In [1]: import numpy as np

In [2]: from numpy import linalg as LA

In [3]: np.set_printoptions(suppress=True, linewidth=200)

In [4]: mat = np.diag(20 * np.array([0, 0, 1])) + np.array([[3, 1, 3], [3, 3, 1], [3, 1, 2]])

In [5]: mat
Out[5]: 
array([[ 3,  1,  3],
       [ 3,  3,  1],
       [ 3,  1, 22]])

In [6]: round(LA.det(mat[::-1]), 1)
Out[6]: np.float64(-114.0)

In [7]: np.einsum("ii->", mat)
Out[7]: np.int64(28)

In [8]: np.round(np.poly(mat), 1)
Out[8]: array([   1.,  -28.,  128., -114.])

In [9]: np.round(LA.eigvals(mat), 1)
Out[9]: array([22.5,  1.2,  4.3])

In [10]: round(float(LA.eigvals(mat).sum().real), 1)
Out[10]: 28.0

In [11]: u, r1 = mat[0], mat[2]

In [12]: u @ r1
Out[12]: np.int64(76)

In [13]: pr = (u @ r1) / (u @ u) * u

In [14]: r1 - pr
Out[14]: array([-9., -3., 10.])

In [15]: pr
Out[15]: array([12.,  4., 12.])

In [16]: LA.matrix_rank(np.outer(u, r1))
Out[16]: np.int64(1)

In [17]: x = np.array([5, -2, 4])

In [18]: h = np.maximum(mat @ x, 0)

In [19]: np.maximum(mat @ x, 0) - np.maximum(-mat @ x, 0)
Out[19]: array([ 25,  13, 101])

In [20]: np.flatnonzero(h > 1e-9)
Out[20]: array([0, 1, 2])

In [21]: mat * (h > 1e-9)[:, None]
Out[21]: 
array([[ 3,  1,  3],
       [ 3,  3,  1],
       [ 3,  1, 22]])

In [22]: np.round(np.tanh(mat @ x), 1)
Out[22]: array([1., 1., 1.])

In [23]: M = np.loadtxt("arr.csv", delimiter=",")

In [24]: M
Out[24]: 
array([[-0.7, -1.5,  4.4],
       [-0.8, -1.8,  0.8],
       [ 0.4, -0.7,  1.1],
       [-1.5,  0.2,  3. ],
       [ 1. ,  1.9,  0.1],
       [ 0.6, -0.8,  2. ],
       [-0.6,  1. ,  4.3],
       [ 0.5,  0.3, -3.3],
       [ 0. , -3.2,  4.2],
       [-0.2,  1.9, -1.5],
       [ 0.8, -0.1, -2.3],
       [-0.4,  0.9, -4.3],
       [ 0.4, -0.9, -1.4],
       [-1. ,  0.2,  0.3],
       [-0.7,  1.5,  2. ],
       [-0.1, -0.3,  2.1],
       [-0.7,  1.3,  6.6],
       [-0.3,  0.5, -0.1],
       [-0.5,  1. , -1.6],
       [-0.9,  1.8, -2.5],
       [ 0.1, -0.5, -4.6],
       [ 0.4,  4.7,  1.1]])

In [25]: Xc = (M - M.mean(axis=0)) / M.std(axis=0)

In [26]: np.argwhere(np.abs(Xc) > 2)
Out[26]: 
array([[ 3,  0],
       [ 8,  1],
       [16,  2],
       [21,  1]])

In [27]: np.round(Xc.std(axis=0), 1)
Out[27]: array([1., 1., 1.])

In [28]: coef = LA.lstsq(np.delete(Xc, 1, axis=1), Xc[:, 1])[0]

In [29]: coef.round(1) + 0
Out[29]: array([ 0. , -0.2])

In [30]: np.abs(coef).argmax()
Out[30]: np.int64(1)
